$ python3 -q
>>> import numpy as np
>>> np.set_printoptions(precision=2, suppress=True, linewidth=120)
>>> tidy = lambda a: np.round(a, 2) + 0
>>> K = np.array([[-2.0, -0.3, -1.0, 0.9],
...     [-0.4, -2.1, -0.4, 0.0],
...     [-0.3, 0.4, 0.6, -0.9]])
>>> K[:, 2] *= 5
>>> K
array([[-2. , -0.3, -5. ,  0.9],
       [-0.4, -2.1, -2. ,  0. ],
       [-0.3,  0.4,  3. , -0.9]])
>>> x = np.array([4, 2, 4, 1])
>>> h1 = np.maximum(K @ x, 0)
>>> tidy(np.tanh(K @ x))
array([-1., -1.,  1.])
>>> tidy(K.T @ h1)
array([-3.21,  4.28, 32.1 , -9.63])
>>> left, sv, Vh = np.linalg.svd(K, full_matrices=False)
>>> left.shape, sv.shape, Vh.shape
((3, 3), (3,), (3, 4))
>>> tidy(sv / sv[0])
array([1.  , 0.29, 0.19])
>>> tidy(np.sqrt((sv ** 2).sum())), tidy(np.linalg.norm(K))
(np.float64(6.97), np.float64(6.97))
>>> W = np.array([[3, 3, -1, 2], [1, 0, 3, -2], [0, 3, 0, 3], [1, 3, -2, 2]])
>>> coef = np.array([-1, -1, 1, -2])
>>> hid = np.maximum(K @ W + coef, 0)
>>> (hid > 0).astype(int)
array([[0, 0, 1, 0],
       [0, 0, 0, 0],
       [0, 1, 1, 1]])
>>> np.linalg.matrix_rank(hid)
np.int64(2)
>>> tidy((hid > 0).mean(axis=0))
array([0.  , 0.33, 0.67, 0.33])
>>> W2 = np.array([[0, 1, 2], [1, 1, 0], [0, 1, -3], [1, -3, 1]])
>>> tidy(hid @ W2)
array([[ 0. ,  0.3, -0.9],
       [ 0. ,  0. ,  0. ],
       [ 8.2, -2.7, -9.1]])
>>> W @ W2
array([[ 5, -1, 11],
       [-2, 10, -9],
       [ 6, -6,  3],
       [ 5, -4, 10]])
>>> X = np.load("sample19.npy")
>>> X
array([[ -3.15,   9.5 ,   2.58],
       [ -3.64,  10.15,   1.88],
       [ -6.14,  16.77,   3.25],
       [  3.79,  -9.66,  -2.11],
       [ -0.84,   3.19,   0.9 ],
       [ -1.02,   2.88,   0.71],
       [  1.18,  -3.34,  -0.62],
       [ -1.96,   6.19,   1.59],
       [  4.01,  -9.67,  -2.24],
       [ -2.15,   6.52,   1.4 ],
       [ -3.53,  10.3 ,   1.45],
       [ -2.27,   6.84,   1.24],
       [ -2.94,   9.65,   2.15],
       [ -5.06,  12.87,   2.6 ],
       [  3.76,  -9.44,  -2.46],
       [  2.54,  -6.17,  -1.2 ],
       [ -2.52,   6.62,   1.46],
       [  2.79,  -6.37,  -1.39],
       [  3.53,  -9.75,  -2.26],
       [  6.06, -15.38,  -3.17],
       [ -3.75,   9.01,   2.66],
       [  4.78, -12.48,  -2.88],
       [  3.71,  -9.57,  -1.8 ],
       [ -0.14,   0.46,  -0.31],
       [ -5.51,  16.18,   3.49],
       [  5.  , -12.07,  -2.77],
       [  5.86, -16.44,  -3.19]])
>>> Ac = X - X.mean(axis=1)
Traceback (most recent call last):
  File "<python-input-25>", line 1, in <module>
    Ac = X - X.mean(axis=1)
         ~~^~~~~~~~~~~~~~~~
ValueError: operands could not be broadcast together with shapes (27,3) (27,) 
>>> Ac = X - X.mean(axis=0)
>>> left, sv, Vh = np.linalg.svd(Ac, full_matrices=False)
>>> np.abs(left[:, 0]).argmax()
np.int64(26)
>>> tidy(Ac.mean(axis=0))
array([0., 0., 0.])
>>> np.abs(Vh[0]).argmax()
np.int64(1)
>>> tidy(np.abs(Vh[-1]))
array([0.93, 0.29, 0.24])
>>> tidy(sv ** 2 / (sv ** 2).sum())
array([1., 0., 0.])
>>> labels = X[:, 0] > np.median(X[:, 0])
>>> f = X[labels].mean(axis=0) - X[~labels].mean(axis=0)
>>> labels.astype(int)
array([0, 0, 0, 1, 0, 0, 1, 0, 1, 0, 0, 0, 0, 0, 1, 1, 0, 1, 1, 1, 0, 1, 1, 1, 0, 1, 1])
>>> tidy(f)
array([  6.78, -18.27,  -3.99])
>>> tidy((((X - X.mean(axis=0)) @ f > 0) == labels).mean())
np.float64(0.96)
>>> tidy(np.linalg.svd(X, compute_uv=False))
array([56.87,  1.61,  1.43])
>>> np.abs(X).max()
np.float64(16.77)
>>> tidy(np.linalg.norm(X))
np.float64(56.91)
>>> np.unravel_index(np.abs(X).argmax(), X.shape)
(np.int64(2), np.int64(1))
>>> tidy(X.sum(axis=0))
array([2.39, 6.79, 0.96])
>>> np.count_nonzero(X)
np.int64(81)
>>> X.shape
(27, 3)
>>> Ac = (X - X.mean(axis=0)) / X.std(axis=0)
>>> tidy(Ac.std(axis=0))
array([1., 1., 1.])
>>> coef = np.linalg.lstsq(np.delete(Ac, 1, axis=1), Ac[:, 1])[0]
>>> tidy(1 - np.var(Ac[:, 1] - np.delete(Ac, 1, axis=1) @ coef))
np.float64(1.0)
>>> tidy(coef)
array([-0.87,  0.13])
>>> J = np.loadtxt("data.csv", delimiter=",")
>>> J
array([[ 0.8, -0.3, -1.5,  1. ,  0. ],
       [-0.2, -1.3,  0. ,  1.6, -0.3],
       [-1. , -0.6, -0.9, -1.8,  0.5],
       [-0.8, -0.7,  0.3, -0.8,  0.4]])
>>> def softmax(z):
...     e = np.exp(z - z.max(axis=-1, keepdims=True))
...     return e / e.sum(axis=-1, keepdims=True)
... 
>>> tidy(softmax(J[3] + -2))
array([0.11, 0.12, 0.32, 0.11, 0.35])
>>> att = J @ J.T / np.sqrt(5)
>>> tidy(softmax(att))
array([[0.64, 0.24, 0.07, 0.05],
       [0.21, 0.67, 0.04, 0.08],
       [0.04, 0.02, 0.75, 0.19],
       [0.07, 0.12, 0.46, 0.35]])
>>> f, r1 = J[0], J[1]
>>> f @ r1
np.float64(1.83)
>>> f @ f
np.float64(3.98)
>>> p = (f @ r1) / (f @ f) * f
>>> tidy(p)
array([ 0.37, -0.14, -0.69,  0.46,  0.  ])
>>> np.linalg.matrix_rank(np.outer(f, r1))
np.int64(1)
>>> tidy(np.linalg.norm(f + r1) ** 2 + np.linalg.norm(f - r1) ** 2)
np.float64(16.72)
>>> W0 = np.load("a.npy")
>>> W0
array([[-8,  9, -6, -4, -4],
       [ 8,  5,  6,  6, -1],
       [ 1,  3, -7,  0,  0],
       [ 8, 19,  6,  8, -6]])
>>> # looks like rank 3
>>> M2 = W0 / np.sqrt((W0 ** 2).mean(axis=1, keepdims=True))
>>> tidy(np.linalg.norm(M2, axis=1))
array([2.24, 2.24, 2.24, 2.24])
>>> np.linalg.matrix_rank(W0 - W0.mean(axis=1, keepdims=True))
np.int64(3)
>>> np.linalg.matrix_rank(M2) == np.linalg.matrix_rank(W0)
np.True_
>>> tidy(M2[2])
array([ 0.29,  0.87, -2.04,  0.  ,  0.  ])
>>> left, sv, Vh = np.linalg.svd(W0, full_matrices=False)
>>> tidy(left.T @ left)
array([[1., 0., 0., 0.],
       [0., 1., 0., 0.],
       [0., 0., 1., 0.],
       [0., 0., 0., 1.]])
>>> tidy(left.T @ W0 @ Vh.T)
array([[26.12,  0.  ,  0.  ,  0.  ],
       [ 0.  , 16.56,  0.  ,  0.  ],
       [ 0.  ,  0.  ,  6.2 ,  0.  ],
       [ 0.  ,  0.  ,  0.  ,  0.  ]])
>>> np.linalg.cond(W0) > 100
np.True_
>>> np.linalg.matrix_rank(W0, rtol=0.1)
np.int64(3)
>>> np.linalg.norm(W0, axis=1).argmax()
np.int64(3)
>>> tidy(np.linalg.norm(W0, axis=0))
array([13.89, 21.82, 12.53, 10.77,  7.28])
>>> W0[2] @ W0[0]
np.int64(61)
>>> tidy(np.linalg.norm(W0, axis=1))
array([14.59, 12.73,  7.68, 23.69])
>>> tidy(np.linalg.norm(W0, 1)), tidy(np.linalg.norm(W0, np.inf))
(np.float64(36.0), np.float64(47.0))
>>> tidy(np.linalg.norm(W0, "nuc"))
np.float64(48.88)
>>> left, sv, Vh = np.linalg.svd(W0)
>>> V = Vh[:(sv > 1e-8).sum()]
>>> rng = np.random.default_rng(419944)
>>> x = W0[1] + -1 * W0[0] + rng.integers(2) * np.eye(5)[2]
>>> x
array([16., -4., 13., 10.,  3.])
>>> tidy(V.T @ V)
array([[ 0.74,  0.  , -0.04,  0.41,  0.15],
       [ 0.  ,  0.87, -0.05,  0.11, -0.31],
       [-0.04, -0.05,  0.97,  0.11, -0.11],
       [ 0.41,  0.11,  0.11,  0.26,  0.02],
       [ 0.15, -0.31, -0.11,  0.02,  0.15]])
>>> np.linalg.matrix_rank(np.vstack([W0, x]))
np.int64(4)
>>> Q, _ = np.linalg.qr(np.array([[-1.6, -0.2, 0.2, -1.5, -0.1],
...     [-0.6, -0.4, 1.2, 1.0, -0.3],
...     [-1.3, 0.0, 0.3, -1.1, -0.8],
...     [-0.5, 1.6, 0.0, 0.5, -0.5],
...     [-0.6, 0.6, 1.5, -1.6, -0.1]]))
>>> vals = np.array([5, -2, -3, -5, -5])
>>> data = Q @ np.diag(vals) @ Q.T
>>> tidy(data)
array([[ 0.23,  1.67,  4.14,  1.05,  1.2 ],
       [ 1.67, -3.44,  1.38, -0.33,  1.27],
       [ 4.14,  1.38, -1.69,  1.07,  1.18],
       [ 1.05, -0.33,  1.07, -2.13,  1.14],
       [ 1.2 ,  1.27,  1.18,  1.14, -2.97]])
>>> cov = data.T @ data
>>> tidy(np.trace(cov)), tidy((data ** 2).sum())
(np.float64(88.0), np.float64(88.0))
>>> tidy(cov)
array([[22.54,  1.5 , -1.19,  3.27,  4.9 ],
       [ 1.5 , 18.29,  1.02,  6.51, -4.92],
       [-1.19,  1.02, 24.41,  1.14,  2.47],
       [ 3.27,  6.51,  1.14,  8.17, -3.68],
       [ 4.9 , -4.92,  2.47, -3.68, 14.58]])
>>> tidy(np.diag(cov))
array([22.54, 18.29, 24.41,  8.17, 14.58])
>>> tidy(np.linalg.eigvalsh(cov)[::-1])
array([25., 25., 25.,  9.,  4.])
>>> np.allclose(cov, cov.T)
True
>>> M = np.load("out12.npy")
>>> M
array([[0, 0, 0],
       [3, 0, 1],
       [1, 8, 4],
       [0, 0, 0],
       [0, 0, 0],
       [0, 0, 0],
       [3, 0, 1],
       [3, 4, 5],
       [3, 4, 5],
       [1, 4, 0],
       [1, 8, 4],
       [1, 4, 0],
       [0, 4, 4],
       [1, 4, 0],
       [0, 0, 0],
       [0, 0, 0]])
>>> # rows 0 and 3 are equal
>>> hat = M @ np.linalg.solve(M.T @ M, M.T)
>>> np.allclose(hat @ hat, hat)
True
>>> tidy(np.diag(hat))
array([0.  , 0.33, 0.31, 0.  , 0.  , 0.  , 0.33, 0.33, 0.33, 0.25, 0.31, 0.25, 0.31, 0.25, 0.  , 0.  ])
>>> np.linalg.matrix_rank(np.eye(16) - hat)
np.int64(13)
>>> feats = np.load("w.npy")
>>> tidy(feats)
array([[ 0.97, -0.18,  0.  ],
       [-0.18,  0.04, -0.02],
       [ 0.  , -0.02,  1.  ]])
>>> vals, V = np.linalg.eigh(feats)
>>> np.unique(vals.round(6) + 0, return_counts=True)[1]
array([1, 2])
>>> tidy(np.linalg.eigvalsh(feats + 2 * np.eye(3)))
array([2., 3., 3.])
>>> tidy(V.T @ V)
array([[1., 0., 0.],
       [0., 1., 0.],
       [0., 0., 1.]])
>>> A = np.maximum(np.array([[1, 2],
...     [3, 1],
...     [3, 1],
...     [1, 1],
...     [2, 3],
...     [2, 2],
...     [2, 1],
...     [2, 3],
...     [1, 2],
...     [0, 1],
...     [2, 0],
...     [3, 3],
...     [2, 3],
...     [3, 1],
...     [1, 1],
...     [0, 2],
...     [0, 0],
...     [1, 2],
...     [0, 3]]) @ np.array([[9, 1, 9, 2], [6, 2, 2, 3]]) + np.array([2, 3, 0, -2]), 0)
>>> A
array([[23,  8, 13,  6],
       [35,  8, 29,  7],
       [35,  8, 29,  7],
       [17,  6, 11,  3],
       [38, 11, 24, 11],
       [32,  9, 22,  8],
       [26,  7, 20,  5],
       [38, 11, 24, 11],
       [23,  8, 13,  6],
       [ 8,  5,  2,  1],
       [20,  5, 18,  2],
       [47, 12, 33, 13],
       [38, 11, 24, 11],
       [35,  8, 29,  7],
       [17,  6, 11,  3],
       [14,  7,  4,  4],
       [ 2,  3,  0,  0],
       [23,  8, 13,  6],
       [20,  9,  6,  7]])
>>> # rows 1 and 2 are equal
>>> Ac = A - A.mean(axis=0)
>>> V = np.linalg.svd(Ac)[2][:1]
>>> M2 = Ac - Ac @ V.T @ V
>>> tidy(M2.std(axis=0))
array([1.21, 1.28, 2.23, 1.65])
>>> tidy(np.linalg.norm(M2) / np.linalg.norm(Ac))
np.float64(0.21)
>>> tidy((Ac @ V.T).std(axis=0))
array([15.17])
>>> tidy(np.cov(Ac @ V.T, rowvar=False))
np.float64(243.0)
>>> dist = np.linalg.norm(A[:, None] - A[None], axis=-1)
>>> tidy(dist[4])
array([19.49,  7.68,  7.68, 26.44,  0.  ,  7.28, 14.56,  0.  , 19.49, 38.99, 21.84, 12.92,  0.  ,  7.68, 26.44, 32.26,
       45.35, 19.49, 25.85])
>>> tidy(np.linalg.norm(A - A.mean(axis=0), axis=1))
array([ 5.  , 15.03, 15.03, 11.37, 15.1 ,  8.14,  3.27, 15.1 ,  5.  , 24.13,  7.81, 27.63, 15.1 , 15.03, 11.37, 17.82,
       30.39,  5.  , 12.62])
>>> tidy(dist[:5, :5])
array([[ 0.  , 20.02, 20.02,  7.28, 19.49],
       [20.02,  0.  ,  0.  , 25.85,  7.68],
       [20.02,  0.  ,  0.  , 25.85,  7.68],
       [ 7.28, 25.85, 25.85,  0.  , 26.44],
       [19.49,  7.68,  7.68, 26.44,  0.  ]])
>>> tidy(np.linalg.norm(A, axis=1))
array([28.25, 46.68, 46.68, 21.33, 47.56, 40.66, 33.91, 47.56, 28.25,  9.7 , 27.44, 60.09, 47.56, 46.68, 21.33, 16.64,
        3.61, 28.25, 23.79])
>>> np.flatnonzero(dist[4] < dist.mean() / 2)
array([ 1,  2,  4,  5,  7, 12, 13])
>>> cov = np.cov(A, rowvar=False)
>>> tidy(np.linalg.eigvalsh(cov)[::-1])
array([243.  ,  11.3 ,   0.11,   0.  ])
>>> W2 = A[[17, 2]].astype(float)
>>> for _ in range(3):
...     labels = np.linalg.norm(A[:, None] - W2, axis=-1).argmin(axis=1)
...     W2 = np.array([A[labels == j].mean(axis=0) for j in range(2)])
... 
>>> labels
array([0, 1, 1, 0, 1, 1, 0, 1, 0, 0, 0, 1, 1, 1, 0, 0, 0, 0, 0])
>>> np.abs(W2[1] - W2[0]).argmax()
np.int64(0)
>>> tidy(W2[1] - W2[0])
array([19.7 ,  3.2 , 16.66,  5.47])
>>> np.bincount(labels)
array([11,  8])
>>> T = np.stack([K, -3 * K, K[::-1]])
>>> tidy(T.sum(axis=0))
array([[  3.7,   1. ,  13. ,  -2.7],
       [  0.4,   2.1,   2. ,   0. ],
       [ -1.4,  -1.1, -11. ,   2.7]])
>>> tidy(np.einsum("bij,cij->bc", T, T))
array([[  48.53, -145.59,  -22.09],
       [-145.59,  436.77,   66.27],
       [ -22.09,   66.27,   48.53]])
>>> (T @ K.T).shape
(3, 3, 3)
>>> np.linalg.matrix_rank(T)
array([3, 3, 3])
